$ ipython --no-banner

In [1]: import numpy as np

In [2]: from numpy import linalg as LA

In [3]: np.set_printoptions(precision=3, suppress=True, linewidth=160)

In [4]: def tidy(a):
   ...:     return np.round(a, 3) + 0
   ...: 

In [5]: data = np.loadtxt("dump.csv", delimiter=",")

In [6]: tidy(data)
Out[6]: 
array([[ 10.019,  20.475,   1.473,  -2.296],
       [  8.57 ,  17.891,   1.119,  -2.462],
       [  7.859,  16.619,   0.956,  -2.526],
       [  6.544,  14.263,   0.679,  -2.607],
       [  5.989,  13.263,   0.571,  -2.625],
       [  5.387,  12.177,   0.461,  -2.631],
       [  2.384,   6.668,   0.062,  -2.387],
       [  1.743,   5.452,   0.019,  -2.243],
       [  1.389,   4.767,   0.006,  -2.139],
       [  0.073,   2.03 ,   0.044,  -1.475],
       [ -0.143,   0.013,   0.066,  -0.089],
       [  0.03 ,   0.   ,  -0.015,   0.015],
       [  1.894,   0.296,  -1.804,  -0.49 ],
       [  3.937,  -1.436,  -7.794,  -5.038],
       [  4.104,  -2.13 ,  -9.154,  -6.187],
       [  4.224,  -3.069, -10.811,  -7.612],
       [  4.264,  -4.668, -13.346,  -9.833],
       [  4.256,  -4.962, -13.785, -10.222],
       [  4.202,  -5.986, -15.264, -11.539]])

In [7]: t = np.radians(15)

In [8]: R = np.eye(4)

In [9]: R[3, 3] = R[1, 1] = np.cos(t)

In [10]: R[3, 1], R[1, 3] = -np.sin(t), np.sin(t)

In [11]: print(tidy(R))
[[ 1.     0.     0.     0.   ]
 [ 0.     0.966  0.     0.259]
 [ 0.     0.     1.     0.   ]
 [ 0.    -0.259  0.     0.966]]

In [12]: Y = data @ R.T

In [13]: print(np.allclose(data @ data.T, Y @ Y.T))
True

In [14]: x = np.array([2, 1, -1, 2])

In [15]: print(tidy(LA.inv(R)))
[[ 1.     0.     0.     0.   ]
 [ 0.     0.966  0.    -0.259]
 [ 0.     0.     1.     0.   ]
 [ 0.     0.259  0.     0.966]]

In [16]: Ac = data - data.mean(axis=0)

In [17]: V = LA.svd(Ac)[2][:3]

In [18]: Y = Ac - Ac @ V.T @ V

In [19]: print(LA.norm(Y, axis=1).round(6).argmax())
0

In [20]: tidy(np.cov(Ac @ V.T, rowvar=False))
Out[20]: 
array([[104.921,   0.   ,   0.   ],
       [  0.   ,  22.793,   0.   ],
       [  0.   ,   0.   ,   0.686]])

In [21]: tidy(LA.norm(Y) / LA.norm(Ac))
Out[21]: np.float64(0.0)

In [22]: tidy(np.diag(V.T @ V))
Out[22]: array([0.714, 0.873, 0.611, 0.802])

In [23]: z = data[:, 2] > np.median(data[:, 2])

In [24]: u = data[z].mean(axis=0) - data[~z].mean(axis=0)

In [25]: tidy(u)
Out[25]: array([ 2.183, 12.662,  7.798,  3.407])

In [26]: ((data - data.mean(axis=0)) @ u > 0).astype(int)
Out[26]: array([1, 1, 1, 1, 1, 1, 1, 1, 1, 0, 0, 0, 0, 0, 0, 0, 0, 0, 0])

In [27]: tidy((((data - data.mean(axis=0)) @ u > 0) == z).mean())
Out[27]: np.float64(0.789)

In [28]: W2 = data[[5, 18]].astype(float)

In [29]: for _ in range(4):
    ...:     z = LA.norm(data[:, None] - W2, axis=-1).argmin(axis=1)
    ...:     W2 = np.array([data[z == j].mean(axis=0) for j in range(2)])
    ...: 

In [30]: z
Out[30]: array([0, 0, 0, 0, 0, 0, 0, 0, 0, 0, 0, 0, 0, 1, 1, 1, 1, 1, 1])

In [31]: np.abs(W2[1] - W2[0]).argmax()
Out[31]: np.int64(1)

In [32]: tidy(W2[1] - W2[0])
Out[32]: array([  0.185, -12.471, -11.972,  -6.562])

In [33]: np.bincount(z)
Out[33]: array([13,  6])

In [34]: tidy(W2)
Out[34]: 
array([[  3.98 ,   8.763,   0.28 ,  -1.843],
       [  4.165,  -3.709, -11.692,  -8.405]])

In [35]: m1 = np.loadtxt("layer9.csv", delimiter=",")

In [36]: print(m1)
[[1.    0.2   0.04  0.008]
 [0.2   1.    0.2   0.04 ]
 [0.04  0.2   1.    0.2  ]
 [0.008 0.04  0.2   1.   ]]

In [37]: Y = m1 / LA.norm(m1, axis=1, keepdims=True)

In [38]: C2 = Y @ Y.T

In [39]: tidy(LA.norm(Y, axis=1))
Out[39]: array([1., 1., 1., 1.])

In [40]: tidy(np.degrees(np.arccos(np.clip(C2[2, 1], -1, 1))))
Out[40]: np.float64(67.38)

In [41]: u = np.array([-3, 2, 0, 0])

In [42]: Y = m1 + np.outer(u, np.eye(4)[0])

In [43]: LA.matrix_rank(Y - m1)
Out[43]: np.int64(1)

In [44]: LA.matrix_rank(LA.inv(Y) - LA.inv(m1), tol=1e-8)
Out[44]: np.int64(1)

In [45]: tidy(LA.svd(data, compute_uv=False))
Out[45]: array([45.626, 38.625,  3.709,  0.   ])

In [46]: print(data.shape)
(19, 4)

In [47]: tidy(LA.norm(data))
Out[47]: np.float64(59.894)

In [48]: tidy(data.mean(axis=0))
Out[48]: array([ 4.038,  4.824, -3.501, -3.915])

In [49]: tidy(np.abs(data).max())
Out[49]: np.float64(20.475)

In [50]: data[19]
Traceback (most recent call last):
  Cell In[50], line 1
    data[19]
IndexError: index 19 is out of bounds for axis 0 with size 19


In [51]: print(m1.sum(axis=1))
[1.248 1.44  1.44  1.248]

In [52]: LA.rank(m1)
Traceback (most recent call last):
  Cell In[52], line 1
    LA.rank(m1)
AttributeError: module 'numpy.linalg' has no attribute 'rank'


In [53]: print(tidy(LA.norm(m1)))
2.061

In [54]: m1[:, 4]
Traceback (most recent call last):
  Cell In[54], line 1
    m1[:, 4]
IndexError: index 4 is out of bounds for axis 1 with size 4


In [55]: tidy(LA.svd(m1, compute_uv=False))
Out[55]: array([1.362, 1.083, 0.846, 0.709])

In [56]: LA.matrix_rank(m1)
Out[56]: np.int64(4)

In [57]: rng = np.random.default_rng(6162)

In [58]: z = rng.permutation(4)

In [59]: print(z)
[2 3 0 1]

In [60]: Y = m1[z][:, z]

In [61]: np.diag(Y)
Out[61]: array([1., 1., 1., 1.])

In [62]: np.allclose(Y, m1)
Out[62]: False

In [63]: K = np.loadtxt("block4.csv", delimiter=",")

In [64]: K
Out[64]: 
array([[0., 0., 0., 4., 0.],
       [0., 0., 0., 5., 0.],
       [0., 0., 0., 4., 5.],
       [4., 5., 4., 0., 0.],
       [0., 0., 5., 0., 0.]])

In [65]: # symmetric

In [66]: left, sv, Vt = LA.svd(K)

In [67]: V = Vt[:(sv > 1e-8).sum()]

In [68]: x = K[1] + 2 * K[4] + rng.integers(2) * np.eye(5)[1]

In [69]: x
Out[69]: array([ 0.,  1., 10.,  5.,  0.])

In [70]: tidy(V.T @ V)
Out[70]: 
array([[0.39 , 0.488, 0.   , 0.   , 0.   ],
       [0.488, 0.61 , 0.   , 0.   , 0.   ],
       [0.   , 0.   , 1.   , 0.   , 0.   ],
       [0.   , 0.   , 0.   , 1.   , 0.   ],
       [0.   , 0.   , 0.   , 0.   , 1.   ]])

In [71]: tidy(np.diag(V.T @ V))
Out[71]: array([0.39, 0.61, 1.  , 1.  , 1.  ])

In [72]: Ac = data - data.mean(axis=0)

In [73]: left, sv, Vt = LA.svd(Ac, full_matrices=False)

In [74]: (np.sign(left[:, 0]) == np.sign(left[0, 0])).astype(int)
Out[74]: array([1, 1, 1, 1, 1, 1, 1, 1, 1, 0, 0, 0, 0, 0, 0, 0, 0, 0, 0])

In [75]: tidy(sv)
Out[75]: array([43.458, 20.255,  3.514,  0.   ])

In [76]: LA.matrix_rank(Ac)
Out[76]: np.int64(3)

In [77]: tidy(Vt[0] * np.sign(Vt[0, np.abs(Vt[0]).argmax()]))
Out[77]: array([0.137, 0.806, 0.52 , 0.247])

In [78]: np.abs(left[:, 0]).argmax()
Out[78]: np.int64(18)

In [79]: print(tidy((sv ** 2).sum() ** 2 / (sv ** 4).sum()))
1.43

In [80]: np.searchsorted(np.cumsum(sv ** 2) / (sv ** 2).sum(), 0.9) + 1
Out[80]: np.int64(2)

In [81]: Y = np.array([[-3, -3, -2, -1, 0],
    ...:     [-1, -1, -2, 3, 3],
    ...:     [3, -3, -2, -1, 1],
    ...:     [-2, -1, 0, 1, -3],
    ...:     [2, 2, 0, 2, 2]])

In [82]: M = np.triu(Y, 1)

In [83]: M
Out[83]: 
array([[ 0, -3, -2, -1,  0],
       [ 0,  0, -2,  3,  3],
       [ 0,  0,  0, -1,  1],
       [ 0,  0,  0,  0, -3],
       [ 0,  0,  0,  0,  0]])

In [84]: # triangular: eigenvalues sit on the diagonal

In [85]: print(np.abs(np.diag(LA.qr(M)[1])) > 1e-9)
[False False False False False]
